$ ipython --no-banner

In [1]: import numpy as np

In [2]: np.set_printoptions(suppress=True, linewidth=140)

In [3]: X = np.load("w.npy")

In [4]: X.round(2) + 0
Out[4]: 
array([[0.13, 0.15, 0.11, 0.15, 0.09, 0.17, 0.01, 0.15],
       [0.15, 0.17, 0.12, 0.17, 0.1 , 0.19, 0.01, 0.17],
       [0.11, 0.12, 0.09, 0.12, 0.07, 0.14, 0.01, 0.12],
       [0.15, 0.17, 0.12, 0.17, 0.1 , 0.19, 0.01, 0.17],
       [0.09, 0.1 , 0.07, 0.1 , 0.06, 0.11, 0.01, 0.1 ],
       [0.17, 0.19, 0.14, 0.19, 0.11, 0.22, 0.01, 0.19],
       [0.01, 0.01, 0.01, 0.01, 0.01, 0.01, 0.  , 0.01],
       [0.15, 0.17, 0.12, 0.17, 0.1 , 0.19, 0.01, 0.17]])

In [5]: np.round(np.abs(X).max(), 2)
Out[5]: np.float64(0.22)

In [6]: np.count_nonzero(X)
Out[6]: np.int64(64)

In [7]: np.round(np.diff(X, axis=0), 2) + 0
Out[7]: 
array([[ 0.02,  0.02,  0.02,  0.02,  0.01,  0.03,  0.  ,  0.02],
       [-0.04, -0.04, -0.03, -0.04, -0.03, -0.05,  0.  , -0.04],
       [ 0.04,  0.04,  0.03,  0.04,  0.03,  0.05,  0.  ,  0.04],
       [-0.06, -0.07, -0.05, -0.07, -0.04, -0.08,  0.  , -0.07],
       [ 0.08,  0.09,  0.07,  0.09,  0.05,  0.1 ,  0.01,  0.09],
       [-0.16, -0.18, -0.13, -0.18, -0.11, -0.2 , -0.01, -0.18],
       [ 0.14,  0.16,  0.12,  0.16,  0.09,  0.18,  0.01,  0.16]])

In [8]: np.linalg.matrix_rank(X)
Out[8]: np.int64(1)

In [9]: np.round(X.sum(axis=1), 2)
Out[9]: array([0.93, 1.08, 0.79, 1.08, 0.65, 1.22, 0.07, 1.08])

In [10]: J = np.load("dump.npy")

In [11]: J
Out[11]: 
array([[ 4, -4,  0,  0,  0,  0],
       [ 0,  0,  0,  0,  0,  0],
       [ 9, -5, -2,  2,  2, -1],
       [ 2, -2,  1,  2,  2,  1],
       [ 0,  0,  0,  0,  0,  0],
       [ 2, -2, -1, -2, -2, -1],
       [ 0,  0,  0,  0,  0,  0],
       [ 0,  0,  0,  0,  0,  0],
       [ 4, -1, -2,  0, -1, -2],
       [ 3, -2, -1,  0,  1,  0],
       [ 0,  0,  0,  0,  0,  0],
       [ 4, -1, -2,  0, -1, -2],
       [ 1, -1,  1, -1,  1,  2],
       [ 4, -1,  0,  4,  3,  0],
       [ 2, -2, -1, -2, -2, -1],
       [ 3, -3,  0, -3, -1,  1],
       [ 3, -2, -1,  0,  1,  0],
       [ 5, -2, -2,  1,  1, -2],
       [ 6, -3, -1,  2,  1, -1],
       [ 4, -1, -2,  0, -1, -2],
       [ 3, -3,  2,  1,  3,  3],
       [ 3, -3,  1,  3,  4,  1],
       [ 3, -2,  0, -2,  0,  2],
       [ 4, -3, -2, -3, -3, -1],
       [ 3, -3,  0, -3, -1,  1],
       [ 0,  0,  0,  0,  0,  0],
       [ 2, -2, -1, -2, -2, -1],
       [ 3, -3,  2,  1,  3,  3],
       [ 0,  0,  0,  0,  0,  0],
       [ 0,  0,  0,  0,  0,  0],
       [ 3,  0, -1,  3,  3, -1],
       [ 5, -1, -2,  2,  2, -1],
       [ 3, -3,  0, -3, -1,  1],
       [ 0,  0,  0,  0,  0,  0],
       [ 2,  1, -1,  2,  1, -1],
       [ 3,  0,  0,  1,  2,  1],
       [ 4, -1, -2,  0, -1, -2],
       [ 0,  0,  0,  0,  0,  0],
       [ 0,  0,  0,  0,  0,  0],
       [ 3, -3,  2,  1,  3,  3],
       [ 2,  1, -1,  2,  1, -1],
       [ 2, -2,  1,  2,  2,  1]])

In [12]: hat = J @ np.linalg.solve(J.T @ J, J.T)

In [13]: round(float(np.trace(hat)), 2)
Out[13]: 6.0

In [14]: np.linalg.matrix_rank(np.eye(42) - hat)
Out[14]: np.int64(36)

In [15]: gram = np.cov(J, rowvar=False)

In [16]: np.round(np.linalg.eigvalsh(gram)[::-1], 2)
Out[16]: array([5.79, 5.01, 3.22, 0.29, 0.09, 0.02])

In [17]: gram.shape
Out[17]: (6, 6)

In [18]: vec = np.array([0, 3, 6, 0, 8, 5])

In [19]: y = J @ vec

In [20]: y
Out[20]: 
array([-12,   0, -16,  21,   0, -33,   0,   0, -33,  -4,   0, -33,  21,  21, -33, -12,  -4, -20, -12, -33,  42,  34,   4, -50, -12,   0,
       -33,  42,   0,   0,  13,  -4, -12,   0,   0,  21, -33,   0,   0,  42,   0,  21])

In [21]: np.round(np.linalg.pinv(J) @ J, 2) + 0
Out[21]: 
array([[1., 0., 0., 0., 0., 0.],
       [0., 1., 0., 0., 0., 0.],
       [0., 0., 1., 0., 0., 0.],
       [0., 0., 0., 1., 0., 0.],
       [0., 0., 0., 0., 1., 0.],
       [0., 0., 0., 0., 0., 1.]])

In [22]: np.round(np.linalg.lstsq(J, y)[0], 2) + 0
Out[22]: array([0., 3., 6., 0., 8., 5.])

In [23]: rng = np.random.default_rng(966)

In [24]: y = y + 0.05 * rng.normal(size=42)

In [25]: y.round(2)
Out[25]: 
array([-11.96,  -0.02, -16.02,  21.04,  -0.02, -32.99,   0.02,  -0.07, -33.  ,  -4.01,   0.05, -32.93,  21.01,  21.02, -33.02, -11.99,
        -4.03, -19.97, -12.01, -33.02,  42.03,  34.01,   4.01, -50.04, -11.97,  -0.04, -33.02,  41.98,  -0.03,  -0.08,  13.07,  -4.14,
       -11.93,   0.05,   0.04,  20.91, -33.01,  -0.05,  -0.06,  41.98,   0.1 ,  20.96])

In [26]: coef, *_ = np.linalg.lstsq(J, y)

In [27]: np.round(np.linalg.norm(y - J @ coef), 2)
Out[27]: np.float64(0.28)

In [28]: coef.round()
Out[28]: array([ 0.,  3.,  6., -0.,  8.,  5.])

In [29]: [round(float(np.linalg.norm(np.linalg.solve(J.T @ J + lam * np.eye(6), J.T @ y))), 2) for lam in (0, 1, 10, 100)]
Out[29]: [11.61, 10.9, 9.81, 6.64]

In [30]: coef.round(2)
Out[30]: array([ 0.02,  3.02,  6.09, -0.03,  8.02,  4.93])

In [31]: np.round(J.T @ (y - J @ coef), 2) + 0
Out[31]: array([0., 0., 0., 0., 0., 0.])
